>>> import numpy as np
>>> from numpy import linalg as LA
>>> np.set_printoptions(precision=3, suppress=True, linewidth=200)
>>> m1 = np.load("test14.npy")
>>> m1
array([[  4,   1,   0],
       [-20,  -5,  -2],
       [  8,   2,   2]])
>>> print(m1 @ m1)
[[-4 -1 -2]
 [ 4  1  6]
 [ 8  2  0]]
>>> print((m1 - m1.T) / 2)
[[  0.   10.5  -4. ]
 [-10.5   0.   -2. ]
 [  4.    2.    0. ]]
>>> LA.matrix_power(m1, 4)
array([[ -4,  -1,   2],
       [ 36,   9,  -2],
       [-24,  -6,  -4]])
>>> np.allclose(m1, m1.T)
False
>>> print(round(float(np.abs(LA.eigvals(m1)).max()), 3))
1.414
>>> U, s, vt = LA.svd(m1)
>>> s.round(3) + 0
array([22.728,  1.203,  0.   ])
>>> np.argmax(s[:-1] / (s[1:] + 1e-6)) + 1
np.int64(2)
>>> A2 = U[:, :2] @ np.diag(s[:2]) @ vt[:2]
>>> A2.round(3) + 0
array([[  4.,   1.,   0.],
       [-20.,  -5.,  -2.],
       [  8.,   2.,   2.]])
>>> LA.matrix_rank(A2)
np.int64(2)
>>> print(round(float(LA.norm(m1 - A2, 2)), 3), np.round(s[2], 3))
0.0 0.0
>>> F = np.loadtxt("block11.csv", delimiter=",")
>>> F
array([[ 0.548,  3.452,  2.452],
       [ 1.157,  2.843,  1.843],
       [ 0.927,  3.073,  2.073],
       [ 1.865,  2.135,  1.135],
       [ 2.426,  1.574,  0.574],
       [ 4.322, -0.322, -1.322],
       [ 1.974,  2.026,  1.026],
       [ 0.252,  3.748,  2.748],
       [ 0.657,  3.343,  2.343],
       [ 4.328, -0.328, -1.328],
       [ 6.357, -2.357, -3.357],
       [ 3.771,  0.229, -0.771],
       [ 0.228,  3.772,  2.772],
       [ 5.886, -1.886, -2.886],
       [ 0.705,  3.295,  2.295],
       [ 2.73 ,  1.27 ,  0.27 ],
       [ 3.619,  0.381, -0.619],
       [-0.363,  4.363,  3.363],
       [ 4.588, -0.588, -1.588],
       [ 2.433,  1.567,  0.567],
       [ 1.983,  2.017,  1.017]])
>>> U, s, vt = LA.svd(F)
>>> s.round(3) + 0
array([14.964, 13.446,  0.   ])
>>> np.argmax(s[:-1] / (s[1:] + 1e-6)) + 1
np.int64(2)
>>> A2 = U[:, :2] @ np.diag(s[:2]) @ vt[:2]
>>> np.round(LA.norm(F - A2, 2), 3), np.round(s[2], 3)
(np.float64(0.0), np.float64(0.0))
>>> LA.cond(F) > 100
np.True_
>>> Xs = F - F.mean(axis=0)
>>> U, s, vt = LA.svd(Xs, full_matrices=False)
>>> np.abs(U[:, 0]).argmax()
np.int64(10)
>>> print(np.round(s ** 2 / (s ** 2).sum(), 3) + 0)
[1. 0. 0.]
>>> print(np.searchsorted(np.cumsum(s ** 2) / (s ** 2).sum(), 0.9) + 1)
1
>>> print((s ** 2).sum() ** 2 / (s ** 4).sum())
1.0
>>> LA.matrix_rank(Xs)
np.int64(1)
>>> vt[0] * np.sign(vt[0, np.abs(vt[0]).argmax()])
array([ 0.577, -0.577, -0.577])
>>> z = F[:, 1] > np.median(F[:, 1])
>>> r0 = F[z].mean(axis=0) - F[~z].mean(axis=0)
>>> print(r0)
[-3.063  3.063  3.063]
>>> cov = F.T @ F
>>> (F @ F.T).shape
(21, 21)
>>> np.round(LA.svd(F, compute_uv=False) ** 2, 3) + 0
array([223.924, 180.797,   0.   ])
>>> np.diag(cov)
array([195.074, 127.93 ,  81.716])
>>> round(float(np.trace(cov)), 3), round(float((F ** 2).sum()), 3)
(404.721, 404.721)
>>> print(LA.matrix_rank(cov))
2
>>> M = np.load("dump.npy")
>>> print(M)
[[0.333 0.    0.333 0.    0.333]
 [0.    0.5   0.5   0.    0.   ]
 [0.    0.    1.    0.    0.   ]
 [0.    0.    0.333 0.667 0.   ]
 [0.25  0.25  0.25  0.    0.25 ]]
>>> T = np.stack([M, 2 * M, M[::-1]])
>>> np.round(LA.det(T), 3) + 0
array([0., 0., 0.])
>>> LA.matrix_rank(T.reshape(3, -1))
np.int64(2)
>>> (M + M.T) / 2
array([[0.333, 0.   , 0.167, 0.   , 0.292],
       [0.   , 0.5  , 0.25 , 0.   , 0.125],
       [0.167, 0.25 , 1.   , 0.167, 0.125],
       [0.   , 0.   , 0.167, 0.667, 0.   ],
       [0.292, 0.125, 0.125, 0.   , 0.25 ]])
>>> LA.matrix_power(M, 3)
array([[0.113, 0.09 , 0.683, 0.   , 0.113],
       [0.   , 0.125, 0.875, 0.   , 0.   ],
       [0.   , 0.   , 1.   , 0.   , 0.   ],
       [0.   , 0.   , 0.704, 0.296, 0.   ],
       [0.085, 0.13 , 0.7  , 0.   , 0.085]])
>>> round(np.abs(LA.eigvals(M)).max(), 3)
np.float64(1.0)
>>> np.round(np.sort(np.abs(LA.eigvals(M))), 3) + 0
array([0.   , 0.5  , 0.583, 0.667, 1.   ])
>>> (M - M.T) / 2
array([[ 0.   ,  0.   ,  0.167,  0.   ,  0.042],
       [ 0.   ,  0.   ,  0.25 ,  0.   , -0.125],
       [-0.167, -0.25 ,  0.   , -0.167, -0.125],
       [ 0.   ,  0.   ,  0.167,  0.   ,  0.   ],
       [-0.042,  0.125,  0.125,  0.   ,  0.   ]])
>>> J = np.loadtxt("arr.csv", delimiter=",")
>>> J
array([[ 0.,  0.],
       [-3.,  0.],
       [ 2.,  0.],
       [ 0.,  0.]])
>>> LA.svd(J, compute_uv=False)
array([3.606, 0.   ])
>>> J @ J.T
array([[ 0.,  0.,  0.,  0.],
       [ 0.,  9., -6.,  0.],
       [ 0., -6.,  4.,  0.],
       [ 0.,  0.,  0.,  0.]])
>>> LA.pinv(J)
array([[ 0.   , -0.231,  0.154,  0.   ],
       [ 0.   ,  0.   ,  0.   ,  0.   ]])
>>> rank = LA.matrix_rank(J)
>>> rank
np.int64(1)
>>> ns = LA.svd(J)[2][rank:].T
>>> print([int(LA.matrix_rank(J[:i])) for i in range(1, len(J) + 1)])
[0, 1, 1, 1]
>>> ns @ ns.T
array([[0., 0.],
       [0., 1.]])
>>> [int(LA.matrix_rank(np.delete(J, i, axis=0))) for i in range(4)]
[1, 1, 1, 1]
>>> np.allclose(J @ ns, 0)
True
